$ python -q
>>> import numpy as np
>>> np.set_printoptions(precision=3, suppress=True, linewidth=140)
>>> M = np.load("m.npy")
>>> M
array([[ 1, -2, -1,  0, -1,  1,  0],
       [-2,  1, -2, -1,  0, -1,  1],
       [-1, -2,  1, -2, -1,  0, -1],
       [ 0, -1, -2,  1, -2, -1,  0],
       [-1,  0, -1, -2,  1, -2, -1],
       [ 1, -1,  0, -1, -2,  1, -2],
       [ 0,  1, -1,  0, -1, -2,  1]])
>>> B = M / np.linalg.norm(M, axis=1, keepdims=True)
>>> G = B @ B.T
>>> (G - 2 * np.eye(7)).round(6).argmax(axis=1)
array([5, 6, 5, 0, 1, 0, 1])
>>> G[6]
array([-0.25 ,  0.612, -0.306,  0.533,  0.306, -0.306,  1.   ])
>>> q, R = np.linalg.qr(M)
>>> np.round(q.T @ q, 3) + 0
array([[1., 0., 0., 0., 0., 0., 0.],
       [0., 1., 0., 0., 0., 0., 0.],
       [0., 0., 1., 0., 0., 0., 0.],
       [0., 0., 0., 1., 0., 0., 0.],
       [0., 0., 0., 0., 1., 0., 0.],
       [0., 0., 0., 0., 0., 1., 0.],
       [0., 0., 0., 0., 0., 0., 1.]])
>>> np.abs(np.diag(R))
array([2.828, 3.298, 3.298, 2.312, 2.312, 2.08 , 1.473])
>>> np.round(q @ R, 3) + 0
array([[ 1., -2., -1.,  0., -1.,  1.,  0.],
       [-2.,  1., -2., -1.,  0., -1.,  1.],
       [-1., -2.,  1., -2., -1.,  0., -1.],
       [ 0., -1., -2.,  1., -2., -1.,  0.],
       [-1.,  0., -1., -2.,  1., -2., -1.],
       [ 1., -1.,  0., -1., -2.,  1., -2.],
       [ 0.,  1., -1.,  0., -1., -2.,  1.]])
>>> np.allclose(R.T @ R, M.T @ M)
True
>>> np.trace(q @ q.T)
np.float64(7.0)
>>> q, vecs = np.linalg.qr(M[:, :2])[0], np.linalg.qr(M[:, 2:])[0]
>>> sigma = np.linalg.svd(q.T @ vecs, compute_uv=False)
>>> np.degrees(np.arccos(sigma.clip(0, 1)))
array([29.083, 42.538])
>>> round(np.linalg.norm(q @ q.T - vecs @ vecs.T, 2), 3)
np.float64(1.0)
>>> w1 = np.array([[0, 2, 0, 2, 0, 2],
...     [0, 0, 1, 0, 1, 0],
...     [2, 0, 1, 2, 1, 1],
...     [0, 2, 0, 0, 0, 2],
...     [2, 2, 2, 0, 1, 0],
...     [1, 1, 0, 2, 0, 1],
...     [1, 0, 0, 0, 2, 1]])
>>> b = np.array([2, 2, 1, 3, -2, 3])
>>> H = np.maximum(M @ w1 + b, 0)
>>> np.linalg.matrix_rank(H)
np.int64(5)
>>> basis = np.array([[4, 3, -6],
...     [3, -7, 2],
...     [1, -2, -4],
...     [2, -9, -8],
...     [0, 7, -8],
...     [0, -2, -8]])
>>> H @ basis
array([[ 19, -76, -74],
       [  0,   0,   0],
       [ 10, -24, -30],
       [  0,  -4, -16],
       [  2,  -4,  -8],
       [ 14, -67, -72],
       [  0,  -2,  -8]])
>>> F = np.array([[1, 0, 0], [-1, 1, 0], [-3, -3, -2]])
>>> # row 2 dominates
>>> rng = np.random.default_rng(135)
>>> labels = rng.permutation(3)
>>> labels
array([1, 2, 0])
>>> B = F[labels][:, labels]
>>> np.trace(B)
np.int64(0)
>>> round(float(np.linalg.det(B)), 3), np.round(np.linalg.det(F[labels]), 3)
(-2.0, np.float64(-2.0))
>>> np.allclose(B, F)
False
>>> np.diag(B)
array([ 1, -2,  1])
>>> r0 = np.array([1, 1])
>>> np.polyval(r0, F[1])
array([0, 2, 1])
>>> np.convolve(F[1], r0)
array([-1,  0,  1,  0])
>>> round(np.linalg.norm(F, 1), 3), round(np.linalg.norm(F, np.inf), 3)
(np.float64(5.0), np.float64(8.0))
>>> round(np.linalg.norm(F[0] - F[2]), 3)
np.float64(5.385)
>>> round(np.linalg.norm(F) ** 2 / np.linalg.norm(F, 2) ** 2, 3)
np.float64(1.115)
>>> round(np.linalg.norm(F[0], 1), 3), np.round(np.linalg.norm(F[0], np.inf), 3)
(np.float64(1.0), np.float64(1.0))
>>> np.linalg.norm(F, axis=1).argmax()
np.int64(2)
>>> np.round(np.linalg.norm(F, "nuc"), 3)
np.float64(6.585)
>>> np.linalg.norm(F, axis=1)
array([1.   , 1.414, 4.69 ])
>>> ev, vecs = np.linalg.eig(F)
>>> np.sort(np.linalg.eigvals(F.T))
array([-2.,  1.,  1.])
>>> np.sort(np.linalg.eigvals(np.linalg.inv(F)))
array([-0.5,  1. ,  1. ])
>>> np.prod(ev)
np.float64(-2.0)
>>> np.sort(np.linalg.eigvals(F @ F))
array([1., 1., 4.])
>>> arr = np.load("layer19.npy")
>>> arr
array([[ 1,  0,  0],
       [ 5, -4,  0],
       [ 4,  3,  0]])
>>> theta = np.radians(30)
>>> R = np.eye(3)
>>> R[2, 2] = R[1, 1] = np.cos(theta)
>>> R[2, 1], R[1, 2] = -np.sin(theta), np.sin(theta)
>>> R
array([[ 1.   ,  0.   ,  0.   ],
       [ 0.   ,  0.866,  0.5  ],
       [ 0.   , -0.5  ,  0.866]])
>>> B = arr @ R.T
>>> B
array([[ 1.   ,  0.   ,  0.   ],
       [ 5.   , -3.464,  2.   ],
       [ 4.   ,  2.598, -1.5  ]])
>>> np.allclose(arr @ arr.T, B @ B.T)
True
>>> Uu, sigma, VT = np.linalg.svd(arr)
>>> vecs = VT[:(sigma > 1e-8).sum()]
>>> x0 = arr[1] + 5 * arr[2] + rng.integers(2) * np.eye(3)[0]
>>> x0
array([25., 11.,  0.])
>>> np.linalg.matrix_rank(np.vstack([arr, x0]))
np.int64(2)
>>> np.allclose(vecs.T @ vecs @ x0, x0)
True
>>> B = arr[0, 0] * arr[1:] - np.outer(arr[1:, 0], arr[0])
>>> B
array([[ 0, -4,  0],
       [ 0,  3,  0]])
>>> arr[:, 0] / arr[0, 0]
array([1., 5., 4.])
>>> round(float(np.linalg.det(arr)), 3)
0.0
>>> np.allclose(arr, arr.T)
False
>>> assert arr == arr.T
Traceback (most recent call last):
  File "<python-input-70>", line 1, in <module>
    assert arr == arr.T
           ^^^^^^^^^^^^
ValueError: The truth value of an array with more than one element is ambiguous. Use a.any() or a.all()
>>> np.linalg.matrix_power(arr, 2)
array([[  1,   0,   0],
       [-15,  16,   0],
       [ 19, -12,   0]])
>>> E = np.load("case1.npy")
>>> E
array([[ 1,  1,  1,  1, -1, -1, -1, -1],
       [ 1, -1,  1, -1,  1, -1,  1, -1],
       [ 1, -1,  1, -1, -1,  1, -1,  1]])
>>> # column 2 repeats column 0
>>> Uu, sigma, VT = np.linalg.svd(E, full_matrices=False)
>>> sigma / sigma[0]
array([1., 1., 1.])
>>> np.round(Uu.T @ Uu, 3) + 0
array([[1., 0., 0.],
       [0., 1., 0.],
       [0., 0., 1.]])
>>> np.round(Uu.T @ E @ VT.T, 3) + 0
array([[2.828, 0.   , 0.   ],
       [0.   , 2.828, 0.   ],
       [0.   , 0.   , 2.828]])
>>> (sigma > 1e-8).sum()
np.int64(3)
>>> np.allclose(Uu * sigma @ VT, E)
True
>>> Uu.shape, sigma.shape, VT.shape
((3, 3), (3,), (3, 8))
>>> np.linalg.norm(E, axis=0)
array([1.732, 1.732, 1.732, 1.732, 1.732, 1.732, 1.732, 1.732])
>>> round(np.linalg.norm(E[2], 1), 3), round(float(np.linalg.norm(E[2], np.inf)), 3)
(np.float64(8.0), 1.0)
>>> np.round(np.linalg.norm(E[2] - E[0]), 3)
np.float64(4.0)
>>> E[2] @ E[0]
np.int64(0)
>>> w1 = np.array([[2, 7, 8, 4],
...     [7, 4, 0, 7],
...     [5, 2, 0, 9],
...     [6, 7, 5, 1],
...     [5, 6, 4, 1],
...     [3, 9, 8, 4],
...     [1, 6, 2, 4],
...     [9, 2, 4, 9]])
>>> b = np.array([-3, 1, -1, 2])
>>> H = np.maximum(E @ w1 + b, 0)
>>> np.linalg.matrix_rank(H)
np.int64(2)
>>> basis = np.array([[5, 1], [-2, -3], [4, -1], [6, 9]])
>>> H @ basis
array([[ 30,  45],
       [  0,   0],
       [122, 127]])
>>> B = E + rng.integers(-2, 3, (3, 1)) @ rng.integers(-2, 3, (1, 8))
>>> B
array([[-1,  2,  2,  1,  1, -2, -3, -2],
       [ 5, -3, -1, -1, -3,  1,  5,  1],
       [-1,  0,  2, -1,  1,  0, -3,  0]])
>>> np.abs(B - E).sum(axis=1)
array([10, 20, 10])
>>> np.linalg.matrix_rank(B - E, tol=1e-8)
np.int64(1)
>>> B - E
array([[-2,  1,  1,  0,  2, -1, -2, -1],
       [ 4, -2, -2,  0, -4,  2,  4,  2],
       [-2,  1,  1,  0,  2, -1, -2, -1]])
>>> theta = np.radians(180)
>>> R = np.eye(8)
>>> R[2, 2] = R[6, 6] = np.cos(theta)
>>> R[2, 6], R[6, 2] = -np.sin(theta), np.sin(theta)
>>> R.round(3) + 0
array([[ 1.,  0.,  0.,  0.,  0.,  0.,  0.,  0.],
       [ 0.,  1.,  0.,  0.,  0.,  0.,  0.,  0.],
       [ 0.,  0., -1.,  0.,  0.,  0.,  0.,  0.],
       [ 0.,  0.,  0.,  1.,  0.,  0.,  0.,  0.],
       [ 0.,  0.,  0.,  0.,  1.,  0.,  0.,  0.],
       [ 0.,  0.,  0.,  0.,  0.,  1.,  0.,  0.],
       [ 0.,  0.,  0.,  0.,  0.,  0., -1.,  0.],
       [ 0.,  0.,  0.,  0.,  0.,  0.,  0.,  1.]])
>>> B = E @ R.T
>>> np.linalg.svd(E, compute_uv=False), np.linalg.svd(B, compute_uv=False)
(array([2.828, 2.828, 2.828]), array([2.828, 2.828, 2.828]))
>>> B
array([[ 1.,  1., -1.,  1., -1., -1.,  1., -1.],
       [ 1., -1., -1., -1.,  1., -1., -1., -1.],
       [ 1., -1., -1., -1., -1.,  1.,  1.,  1.]])
>>> np.abs(B - E).max(axis=0)
array([0., 0., 2., 0., 0., 0., 2., 0.])
>>> feats = np.array([[0.0, 1.0, 1.0, 1.0, 1.0, 1.0],
...     [1.0, 0.0, 1.0, 1.0, 1.0, 1.0],
...     [1.0, 1.0, 0.0, 1.0, 1.0, 1.0],
...     [1.0, 1.0, 1.0, 0.0, 1.0, 1.0],
...     [1.0, 1.0, 1.0, 1.0, 0.0, 1.0],
...     [1.0, 1.0, 1.0, 1.0, 1.0, 0.0]])
>>> feats
array([[0., 1., 1., 1., 1., 1.],
       [1., 0., 1., 1., 1., 1.],
       [1., 1., 0., 1., 1., 1.],
       [1., 1., 1., 0., 1., 1.],
       [1., 1., 1., 1., 0., 1.],
       [1., 1., 1., 1., 1., 0.]])
>>> labels = rng.permutation(6)
>>> B = feats[:, labels] * rng.choice([-1, 1], 6)
>>> B
array([[ 1.,  1., -1.,  1., -0.,  1.],
       [ 1.,  1., -1.,  1., -1.,  0.],
       [ 1.,  1., -0.,  1., -1.,  1.],
       [ 0.,  1., -1.,  1., -1.,  1.],
       [ 1.,  0., -1.,  1., -1.,  1.],
       [ 1.,  1., -1.,  0., -1.,  1.]])
>>> Uu, _, VT = np.linalg.svd(feats.T @ B)
>>> np.round(np.linalg.lstsq(feats, B)[0], 3) + 0
array([[ 0.,  0.,  0.,  0., -1.,  0.],
       [ 0.,  0.,  0.,  0.,  0.,  1.],
       [ 0.,  0., -1.,  0.,  0.,  0.],
       [ 1.,  0.,  0.,  0.,  0.,  0.],
       [ 0.,  1.,  0.,  0.,  0.,  0.],
       [ 0.,  0.,  0.,  1.,  0.,  0.]])
>>> np.round(Uu @ VT, 3) + 0
array([[ 0.,  0.,  0.,  0., -1.,  0.],
       [ 0.,  0.,  0.,  0.,  0.,  1.],
       [ 0.,  0., -1.,  0.,  0.,  0.],
       [ 1.,  0.,  0.,  0.,  0.,  0.],
       [ 0.,  1.,  0.,  0.,  0.,  0.],
       [ 0.,  0.,  0.,  1.,  0.,  0.]])
>>> labels
array([3, 4, 2, 5, 0, 1])
>>> q, R = np.linalg.qr(B)
>>> np.round(q @ R, 3) + 0
array([[ 1.,  1., -1.,  1.,  0.,  1.],
       [ 1.,  1., -1.,  1., -1.,  0.],
       [ 1.,  1.,  0.,  1., -1.,  1.],
       [ 0.,  1., -1.,  1., -1.,  1.],
       [ 1.,  0., -1.,  1., -1.,  1.],
       [ 1.,  1., -1.,  0., -1.,  1.]])
>>> np.round(q.T @ q, 3) + 0
array([[1., 0., 0., 0., 0., 0.],
       [0., 1., 0., 0., 0., 0.],
       [0., 0., 1., 0., 0., 0.],
       [0., 0., 0., 1., 0., 0.],
       [0., 0., 0., 0., 1., 0.],
       [0., 0., 0., 0., 0., 1.]])
>>> round(float(abs(R[0, 0])), 3), np.round(np.linalg.norm(B[:, 0]), 3)
(2.236, np.float64(2.236))
